In [1]: import numpy as np

In [2]: np.set_printoptions(precision=2, suppress=True, linewidth=200, floatmode="fixed")

In [3]: def tidy(a):
   ...:     return np.round(a, 2) + 0
   ...: 

In [4]: A = np.array([[5, -6, 4],
   ...:     [-8, -9, -5],
   ...:     [-3, -5, -3],
   ...:     [0, 0, 0],
   ...:     [5, -6, 4],
   ...:     [-3, -15, -1],
   ...:     [0, 0, 0],
   ...:     [-3, -15, -1],
   ...:     [-8, -9, -5],
   ...:     [5, -6, 4],
   ...:     [-11, -14, -8],
   ...:     [-6, -20, -4],
   ...:     [-3, -15, -1],
   ...:     [-8, -9, -5],
   ...:     [0, 0, 0],
   ...:     [0, 0, 0]])

In [5]: A
Out[5]: 
array([[  5,  -6,   4],
       [ -8,  -9,  -5],
       [ -3,  -5,  -3],
       [  0,   0,   0],
       [  5,  -6,   4],
       [ -3, -15,  -1],
       [  0,   0,   0],
       [ -3, -15,  -1],
       [ -8,  -9,  -5],
       [  5,  -6,   4],
       [-11, -14,  -8],
       [ -6, -20,  -4],
       [ -3, -15,  -1],
       [ -8,  -9,  -5],
       [  0,   0,   0],
       [  0,   0,   0]])

In [6]: proj = A @ np.linalg.solve(A.T @ A, A.T)

In [7]: tidy(np.trace(proj))
Out[7]: np.float64(3.0)

In [8]: tidy(proj @ A[:, 1])
Out[8]: array([ -6.00,  -9.00,  -5.00,   0.00,  -6.00, -15.00,   0.00, -15.00,  -9.00,  -6.00, -14.00, -20.00, -15.00,  -9.00,   0.00,   0.00])

In [9]: vec = np.array([9, 8, 6])

In [10]: rhs = A @ vec

In [11]: tidy(np.linalg.pinv(A) @ A)
Out[11]: 
array([[1.00, 0.00, 0.00],
       [0.00, 1.00, 0.00],
       [0.00, 0.00, 1.00]])

In [12]: tidy(np.linalg.lstsq(A, rhs)[0])
Out[12]: array([9.00, 8.00, 6.00])

In [13]: rng = np.random.default_rng(86430)

In [14]: rhs = rhs + 0.1 * rng.normal(size=16)

In [15]: tidy(rhs)
Out[15]: array([  21.08, -174.10,  -84.82,   -0.01,   20.99, -153.07,    0.15, -153.03, -173.86,   21.01, -259.01, -237.99, -152.99, -174.06,    0.11,    0.01])

In [16]: b, *_ = np.linalg.lstsq(A, rhs)

In [17]: tidy(b)
Out[17]: array([9.06, 8.00, 5.92])

In [18]: cov = np.cov(A, rowvar=False)

In [19]: np.argwhere(np.triu(np.abs(np.corrcoef(A.T)) > 0.8, 1))
Out[19]: array([[0, 2]])

In [20]: tidy(A.std(axis=0))
Out[20]: array([4.81, 6.16, 3.42])

In [21]: np.argsort(-A.std(axis=0).round(6), kind="stable")
Out[21]: array([1, 0, 2])

In [22]: tidy(cov)
Out[22]: 
array([[24.65, 16.24, 17.34],
       [16.24, 40.46,  9.71],
       [17.34,  9.71, 12.50]])

In [23]: tidy(np.polyfit(A[:, 0], A[:, 1], 1))
Out[23]: array([ 0.66, -6.50])

In [24]: M2 = np.c_[A[:, :2] @ np.array([[0, 0], [-3, -2]]), np.array([-6, 9, -4, 3, 8, 6, 1, 5, 7, -9, -4, 6, 3, -6, 9, 2])]

In [25]: M2
Out[25]: 
array([[18, 12, -6],
       [27, 18,  9],
       [15, 10, -4],
       [ 0,  0,  3],
       [18, 12,  8],
       [45, 30,  6],
       [ 0,  0,  1],
       [45, 30,  5],
       [27, 18,  7],
       [18, 12, -9],
       [42, 28, -4],
       [60, 40,  6],
       [45, 30,  3],
       [27, 18, -6],
       [ 0,  0,  9],
       [ 0,  0,  2]])

In [26]: np.linalg.matrix_rank(np.c_[A, M2])
Out[26]: np.int64(4)

In [27]: tidy(np.linalg.norm(M2 - A @ np.linalg.lstsq(A, M2)[0], axis=0))
Out[27]: array([ 0.00,  0.00, 21.60])

In [28]: tidy(np.linalg.norm(np.linalg.qr(A)[0].T @ M2, axis=0) ** 2 / ((M2 ** 2).sum(axis=0) + 1e-12))
Out[28]: array([1.00, 1.00, 0.20])

In [29]: tidy(np.linalg.lstsq(A, M2[:, 0])[0])
Out[29]: array([ 0.00, -3.00,  0.00])
